$ python3 -q
>>> import numpy as np
>>> np.set_printoptions(precision=2, suppress=True, linewidth=120, sign=" ")
>>> def rd(a):
...     return np.round(a, 2) + 0
... 
>>> arr = np.load("a.npy")
>>> arr
array([[-2, -2, -6,  1],
       [-3, -3, -9,  2]])
>>> W = np.array([[-5, 1, 4, -7], [2, -2, -9, -6], [2, -6, 8, -2], [3, -1, -2, 5]])
>>> beta = np.array([1, 3, 1, 1])
>>> hid = np.maximum(arr @ W + beta, 0)
>>> np.linalg.matrix_rank(hid)
np.int64(2)
>>> (hid > 0).mean(axis=0)
array([ 0.,  1.,  0.,  1.])
>>> basis = np.array([[-2, -1, 2], [3, -3, -2], [-2, -2, 2], [-1, 1, 3]])
>>> print((hid @ basis).round(6).argmax(axis=1))
[ 0  0]
>>> K = np.loadtxt("arr.csv", delimiter=",")
>>> K
array([[-0.84,  3.5 ,  1.54],
       [ 2.44, -0.86, -0.27],
       [-1.28,  1.44, -2.78],
       [-1.45,  1.62,  3.08],
       [ 1.05,  0.02, -1.44],
       [-3.62,  1.39,  3.29],
       [-0.39,  0.47,  3.73],
       [ 1.23,  5.27, -3.17],
       [ 1.15,  0.56, -3.35],
       [ 0.55,  2.33, -6.11],
       [ 2.12, -0.52, -5.35],
       [ 0.35,  1.01,  2.72],
       [ 1.24, -1.44, -1.12],
       [-1.11,  1.25, -1.39],
       [ 0.42, -4.34, -0.76],
       [ 0.82,  0.91, -1.47],
       [ 0.67, -2.19,  0.87],
       [ 1.52, -0.6 ,  0.04],
       [-0.14,  3.1 , -5.45],
       [-1.6 ,  2.2 , -1.01],
       [-0.44, -1.51,  3.7 ],
       [ 2.91,  0.73, -2.6 ],
       [ 0.49, -2.09,  1.72],
       [ 0.41,  1.27, -6.84]])
>>> Xc = (K - K.mean(axis=0)) / K.std(axis=0)
>>> rd(Xc.std(axis=0))
array([ 1.,  1.,  1.])
>>> np.argwhere(np.abs(Xc) > 2)
array([[  5,   0],
       [  7,   1],
       [ 14,   1]])
>>> beta = np.linalg.lstsq(np.delete(Xc, 1, axis=1), Xc[:, 1])[0]
>>> rd(1 - np.var(Xc[:, 1] - np.delete(Xc, 1, axis=1) @ beta))
np.float64(0.25)
>>> np.abs(beta).argmax()
np.int64(1)
>>> rd(beta)
array([-0.45, -0.46])
>>> X = np.load("mat.npy")
>>> print(X)
[[ 0 -1  0]
 [ 0  0  4]
 [-1  0  0]]
>>> # row 1 is much longer than the rest
>>> vec = np.array([8, 1, -4])
>>> h = np.maximum(X @ vec, 0)
>>> rd(np.tanh(X @ vec))
array([-0.76, -1.  , -1.  ])
>>> np.maximum(X @ (3 * vec), 0)
array([ 0,  0,  0])
>>> rng = np.random.default_rng(61727)
>>> z = rng.permutation(3)
>>> print(z)
[ 0  2  1]
>>> out = X[z][:, z]
>>> np.diag(out)
array([ 0,  0,  0])
>>> rd(np.linalg.det(out)), rd(np.linalg.det(X[z]))
(np.float64(4.0), np.float64(-4.0))
>>> vec = np.array([2, 0, 0])
>>> y = X @ vec
>>> y
array([ 0,  0, -2])
>>> print(rd(np.linalg.solve(X.T, X[0])))
[ 1.  0.  0.]
>>> rd(np.linalg.solve(X, 3 * y))
array([ 6.,  0.,  0.])
>>> rd(np.linalg.solve(X, X[:, 1]))
array([ 0.,  1.,  0.])
>>> rd(np.linalg.solve(X, y + X[:, 0]))
array([ 3.,  0.,  0.])
>>> rd(np.linalg.solve(X, y))
array([ 2.,  0.,  0.])
>>> Q, vecs = np.linalg.qr(X[:, :2])[0], np.linalg.qr(X[:, 2:])[0]
>>> sv = np.linalg.svd(Q.T @ vecs, compute_uv=False)
>>> (sv > 0.9).sum()
np.int64(0)
>>> A = np.load("layer5.npy")
>>> A
array([[ 103,   23,  116],
       [  48,   13,   39],
       [  69,   19,   54]])
>>> rk = np.linalg.matrix_rank(A)
>>> rk
np.int64(2)
>>> null = np.linalg.svd(A)[2][rk:].T
>>> [int(np.linalg.matrix_rank(A[:, :j + 1])) for j in range(3)]
[1, 2, 2]
>>> [int(np.linalg.matrix_rank(A[:i])) for i in range(1, len(A) + 1)]
[1, 2, 2]
>>> rd(null @ null.T)
array([[ 0.13, -0.33, -0.05],
       [-0.33,  0.85,  0.13],
       [-0.05,  0.13,  0.02]])
>>> z = rng.permutation(3)
>>> z
array([ 0,  1,  2])
>>> out = A[z][:, z]
>>> np.trace(out)
np.int64(170)
>>> np.allclose(out, A)
True
>>> out
array([[ 103,   23,  116],
       [  48,   13,   39],
       [  69,   19,   54]])
>>> rd(np.linalg.det(out)), rd(np.linalg.det(A[z]))
(np.float64(0.0), np.float64(0.0))
>>> np.diag(out)
array([ 103,   13,   54])
>>> print([round(float(x), 2) for x in np.linalg.svd(A, compute_uv=False)[:3]])
[190.67, 16.48, 0.0]
>>> np.linalg.matrix_rank(A, rtol=0.1)
np.int64(1)
>>> Uu, sv, Vt = np.linalg.svd(A)
>>> rd(sv)
array([ 190.67,   16.48,    0.  ])
>>> out = Uu[:, :2] @ np.diag(sv[:2]) @ Vt[:2]
>>> rd(np.linalg.norm(A - out) / np.linalg.norm(A))
np.float64(0.0)
>>> rd(np.linalg.norm(A - out, 2)), rd(sv[2])
(np.float64(0.0), np.float64(0.0))
>>> rd(out)
array([[ 103.,   23.,  116.],
       [  48.,   13.,   39.],
       [  69.,   19.,   54.]])
>>> W0 = np.load("x.npy")
>>> print(W0)
[[ -1.07  -4.76  -8.33  -0.39]
 [ -7.59 -13.87   9.     6.73]
 [ -9.13   2.14  -4.55  -9.75]
 [ -4.     5.09   0.55   4.87]]
>>> print(rd(np.linalg.svd(X, compute_uv=False)))
[ 4.  1.  1.]
>>> rd(np.linalg.norm(X, axis=0))
array([ 1.,  1.,  4.])
>>> rd(np.linalg.pinv(X))
array([[ 0.  ,  0.  , -1.  ],
       [-1.  ,  0.  ,  0.  ],
       [ 0.  ,  0.25,  0.  ]])
>>> print(X[:, 2] @ X[:, 0])
0
>>> vec = np.array([1, 1, 0, -2])
>>> y = W0 @ vec
>>> beta, lr = np.zeros(4), 1 / np.linalg.norm(W0, 2) ** 2
>>> for i in range(8):
...     beta -= lr * W0.T @ (W0 @ beta - y)
...     if i % 2 == 0: print(i, round(np.linalg.norm(W0 @ beta - y), 2))
... 
0 9.81
2 7.62
4 5.93
6 4.62
>>> rd(beta)
array([ 0.8 ,  1.1 , -0.34, -1.57])
>>> rd(np.linalg.cond(W0))
np.float64(2.92)
>>> Q, vecs = np.linalg.qr(W0[:, :1])[0], np.linalg.qr(W0[:, 1:])[0]
>>> sv = np.linalg.svd(Q.T @ vecs, compute_uv=False)
>>> rd(np.linalg.norm(Q @ Q.T - vecs @ vecs.T, 2))
np.float64(1.0)
>>> rd(sv)
array([ 0.5])
>>> z = rng.permutation(4)
>>> out = W0[:, z] * rng.choice([-1, 1], 4)
>>> out
array([[ -1.07,   0.39,   8.33,  -4.76],
       [ -7.59,  -6.73,  -9.  , -13.87],
       [ -9.13,   9.75,   4.55,   2.14],
       [ -4.  ,  -4.87,  -0.55,   5.09]])
>>> Uu, _, Vt = np.linalg.svd(W0.T @ out)
>>> rd(np.linalg.lstsq(W0, out)[0])
array([[ 1.,  0.,  0.,  0.],
       [ 0.,  0.,  0.,  1.],
       [ 0.,  0., -1.,  0.],
       [ 0., -1.,  0.,  0.]])
>>> data = np.array([[0, 0, 0, 9], [0, -2, 0, 0], [0, 0, -9, 0], [5, 0, 0, 0]])
>>> # splits into 3 blocks
>>> data.shape
(4, 4)
>>> data.sum(axis=0)
array([ 5, -2, -9,  9])
>>> rd(np.linalg.svd(data, compute_uv=False))
array([ 9.,  9.,  5.,  2.])
>>> data.sum(axis=1)
array([ 9, -2, -9,  5])
>>> np.count_nonzero(data)
np.int64(4)
>>> np.linalg.matrix_rank(data)
np.int64(4)
>>> np.diff(data, axis=0)
array([[ 0, -2,  0, -9],
       [ 0,  2, -9,  0],
       [ 5,  0,  9,  0]])
